$ python3 -q
>>> import numpy as np
>>> np.set_printoptions(precision=1, suppress=True, linewidth=140, floatmode="fixed")
>>> tidy = lambda a: np.round(a, 1) + 0
>>> J = np.load("data.npy")
>>> print(J)
[[-1.0  0.9  0.9]
 [-0.2  0.9  0.5]
 [ 0.7  0.6  0.1]
 [ 1.0  0.4 -0.5]
 [-1.0  0.4  0.7]
 [-0.8 -0.1  0.2]
 [-1.0  0.1  0.4]
 [ 1.0 -0.9 -0.7]
 [ 1.0  0.0 -0.4]
 [ 0.6  0.5  0.1]
 [-0.5 -0.8 -0.3]
 [ 0.6  0.0 -0.1]]
>>> cen = J - J.mean(axis=0)
>>> vecs = np.linalg.svd(cen)[2][:2]
>>> other = cen - cen @ vecs.T @ vecs
>>> print(tidy(np.diag(vecs.T @ vecs)))
[0.9 0.8 0.3]
>>> np.linalg.norm(other, axis=1).round(6).argmax()
np.int64(3)
>>> tidy(np.linalg.norm(other) / np.linalg.norm(cen))
np.float64(0.1)
>>> proj = J @ np.linalg.solve(J.T @ J, J.T)
>>> tidy(proj @ J[:, 0])
array([-1.0, -0.2,  0.7,  1.0, -1.0, -0.8, -1.0,  1.0,  1.0,  0.6, -0.5,  0.6])
>>> tidy(np.diag(proj))
array([0.3, 0.2, 0.2, 0.7, 0.2, 0.1, 0.1, 0.4, 0.1, 0.2, 0.3, 0.2])
>>> tidy(np.linalg.eigvalsh(proj))
array([0.0, 0.0, 0.0, 0.0, 0.0, 0.0, 0.0, 0.0, 0.0, 1.0, 1.0, 1.0])
>>> data = np.load("case0.npy")
>>> print(data)
[[ -3  -3  -3  -3]
 [ -3  -6  -6  -6]
 [ -3  -6  -9  -9]
 [ -3  -6  -9 -12]]
>>> other = np.array([[2, -3], [1, -1], [-1, -3], [-1, 0]])
>>> print(np.einsum("ik,kj->ij", data, other))
[[-3 21]
 [ 0 33]
 [ 6 42]
 [ 9 42]]
>>> np.einsum("ij,ij->i", data, data)
array([ 36, 117, 207, 270])
>>> np.vstack([data, other.T]).shape
(6, 4)
>>> np.linalg.matrix_rank(np.vstack([data, other.T]))
np.int64(4)
>>> other.T @ data.T
array([[-3,  0,  6,  9],
       [21, 33, 42, 42]])
>>> np.einsum("ik,kj->ji", data, other)
array([[-3,  0,  6,  9],
       [21, 33, 42, 42]])
>>> np.einsum("ij->j", data)
array([-12, -21, -27, -30])
>>> tidy(np.linalg.norm(data, axis=0))
array([ 6.0, 10.8, 14.4, 16.4])
>>> print(tidy(np.linalg.norm(data, "nuc")))
30.0
>>> tidy(np.linalg.norm(data, axis=1))
array([ 6.0, 10.8, 14.4, 16.4])
>>> tidy(np.linalg.norm(data) ** 2 / np.linalg.norm(data, 2) ** 2)
np.float64(1.0)
>>> ang = np.radians(180)
>>> R = np.eye(4)
>>> R[2, 2] = R[3, 3] = np.cos(ang)
>>> R[2, 3], R[3, 2] = -np.sin(ang), np.sin(ang)
>>> tidy(R)
array([[ 1.0,  0.0,  0.0,  0.0],
       [ 0.0,  1.0,  0.0,  0.0],
       [ 0.0,  0.0, -1.0,  0.0],
       [ 0.0,  0.0,  0.0, -1.0]])
>>> other = data @ R.T
>>> tidy(other)
array([[-3.0, -3.0,  3.0,  3.0],
       [-3.0, -6.0,  6.0,  6.0],
       [-3.0, -6.0,  9.0,  9.0],
       [-3.0, -6.0,  9.0, 12.0]])
>>> np.allclose(np.linalg.norm(data, axis=1), np.linalg.norm(other, axis=1))
True
>>> np.abs(other - data).max(axis=0)
array([ 0.0,  0.0, 18.0, 24.0])
>>> mat = 0.2 ** np.abs(np.subtract.outer(np.arange(3), np.arange(3)))
>>> print(tidy(mat))
[[1.0 0.2 0.0]
 [0.2 1.0 0.2]
 [0.0 0.2 1.0]]
>>> vals, vecs = np.linalg.eigh(mat)
>>> x0 = np.array([3, 9, 4])
>>> print(tidy(vecs * np.sqrt(vals) @ vecs.T))
[[1.0 0.1 0.0]
 [0.1 1.0 0.1]
 [0.0 0.1 1.0]]
>>> tidy(x0 @ mat @ x0)
np.float64(132.2)
>>> np.abs(mat).sum(axis=1).max(), tidy(np.abs(vals).max())
(np.float64(1.4), np.float64(1.3))
>>> tidy(np.linalg.eigvalsh(mat[1:, 1:]))
array([0.8, 1.2])
>>> rng = np.random.default_rng(572182)
>>> ang = rng.uniform(0, 2 * np.pi, 25)
>>> q, _ = np.linalg.qr(np.array([[0.8, 0.4], [0.6, 0.9], [0.0, 1.2]]))
>>> F = 20 * np.c_[np.cos(ang), np.sin(ang)] @ q.T
>>> tidy(F)
array([[  0.2,  -8.8, -17.9],
       [ 10.2,  -1.0, -17.2],
       [-16.6,  -9.7,   5.5],
       [ -1.0,   8.4,  18.1],
       [ -8.2,   2.8,  18.0],
       [  5.3,  -5.3, -18.5],
       [-15.2, -12.7,  -2.8],
       [  3.9,  11.0,  16.2],
       [ 16.5,   9.1,  -6.7],
       [  9.2,  -1.9, -17.6],
       [  3.4,  10.8,  16.5],
       [-14.8, -13.0,  -3.8],
       [ -5.6,   5.1,  18.5],
       [ -9.6, -13.1, -11.7],
       [ 16.2,  11.7,  -0.8],
       [ -2.3, -10.3, -17.0],
       [-16.5, -10.9,   2.9],
       [ -3.6,   6.6,  18.5],
       [ 16.4,   8.4,  -7.8],
       [ -6.5,   4.4,  18.4],
       [-16.3,  -7.9,   8.6],
       [  0.6,   9.3,  17.7],
       [ 15.3,   5.8, -11.5],
       [-13.0,  -2.2,  15.0],
       [ 14.9,   5.1, -12.3]])
>>> print(tidy(F.sum(axis=0)))
[-16.9   1.5  28.4]
>>> tidy(F.mean(axis=0))
array([-0.7,  0.1,  1.1])
>>> print(F.shape)
(25, 3)
>>> F[:, 3]
Traceback (most recent call last):
  File "<python-input-54>", line 1, in <module>
    F[:, 3]
    ~^^^^^^
IndexError: index 3 is out of bounds for axis 1 with size 3
>>> E = np.eye(3, dtype=int)[rng.permutation(3)]
>>> E
array([[0, 1, 0],
       [1, 0, 0],
       [0, 0, 1]])
>>> vals, vecs = np.linalg.eig(E)
>>> tidy(np.sort(np.linalg.eigvals(E @ E)))
array([1.0, 1.0, 1.0])
>>> vals
array([ 1.0, -1.0,  1.0])
>>> x0 = np.array([2, 0, 0])
>>> [p for p in range(1, 25) if np.allclose(np.linalg.matrix_power(E, p), np.eye(3))]
[2, 4, 6, 8, 10, 12, 14, 16, 18, 20, 22, 24]
>>> E @ np.ones(3)
array([1.0, 1.0, 1.0])
>>> print(np.linalg.matrix_power(E, 2))
[[1 0 0]
 [0 1 0]
 [0 0 1]]
>>> pr = np.eye(3)[0]
>>> for _ in range(4):
...     pr = pr @ E
...     print(pr.round(1))
... 
[0.0 1.0 0.0]
[1.0 0.0 0.0]
[0.0 1.0 0.0]
[1.0 0.0 0.0]
>>> u = np.array([0, -1, -1])
>>> other = E + np.outer(u, np.eye(3)[2])
>>> print(np.linalg.matrix_rank(other - E))
1
>>> other
array([[ 0.0,  1.0,  0.0],
       [ 1.0,  0.0, -1.0],
       [ 0.0,  0.0,  0.0]])
>>> A = np.load("test8.npy")
>>> A
array([[ 2, -3,  2, -3],
       [ 3,  2,  3,  2],
       [ 2, -3,  2, -3],
       [ 3,  2,  3,  2]])
>>> vals, vecs = np.linalg.eig(data)
>>> print(tidy(data @ vecs[:, 0] - vals[0] * vecs[:, 0]))
[0.0 0.0 0.0 0.0]
>>> print(tidy(vals))
[-24.9  -3.0  -1.3  -0.8]
>>> tidy(np.sort(np.linalg.eigvals(data.T)))
array([-24.9,  -3.0,  -1.3,  -0.8])
>>> rank = np.linalg.matrix_rank(A)
>>> rank
np.int64(2)
>>> ns = np.linalg.svd(A)[2][rank:].T
>>> tidy(ns @ ns.T)
array([[ 0.5,  0.0, -0.5,  0.0],
       [ 0.0,  0.5,  0.0, -0.5],
       [-0.5,  0.0,  0.5,  0.0],
       [ 0.0, -0.5,  0.0,  0.5]])
>>> tidy(A @ ns)
array([[0.0, 0.0],
       [0.0, 0.0],
       [0.0, 0.0],
       [0.0, 0.0]])
>>> ns.shape
(4, 2)
>>> np.allclose(A @ ns, 0)
True
>>> [int(np.linalg.matrix_rank(np.delete(A, i, axis=0))) for i in range(4)]
[2, 2, 2, 2]
>>> other = np.array([[0, -3, -2], [0, 1, -3]])
>>> basis = np.kron(other, A)
>>> tidy(np.linalg.norm(basis, 2)), tidy(np.linalg.norm(other, 2) * np.linalg.norm(A, 2))
(np.float64(27.8), np.float64(27.8))
>>> basis
array([[ 0,  0,  0,  0, -6,  9, -6,  9, -4,  6, -4,  6],
       [ 0,  0,  0,  0, -9, -6, -9, -6, -6, -4, -6, -4],
       [ 0,  0,  0,  0, -6,  9, -6,  9, -4,  6, -4,  6],
       [ 0,  0,  0,  0, -9, -6, -9, -6, -6, -4, -6, -4],
       [ 0,  0,  0,  0,  2, -3,  2, -3, -6,  9, -6,  9],
       [ 0,  0,  0,  0,  3,  2,  3,  2, -9, -6, -9, -6],
       [ 0,  0,  0,  0,  2, -3,  2, -3, -6,  9, -6,  9],
       [ 0,  0,  0,  0,  3,  2,  3,  2, -9, -6, -9, -6]])
>>> np.linalg.matrix_rank(basis)
np.int64(4)
>>> basis.shape
(8, 12)
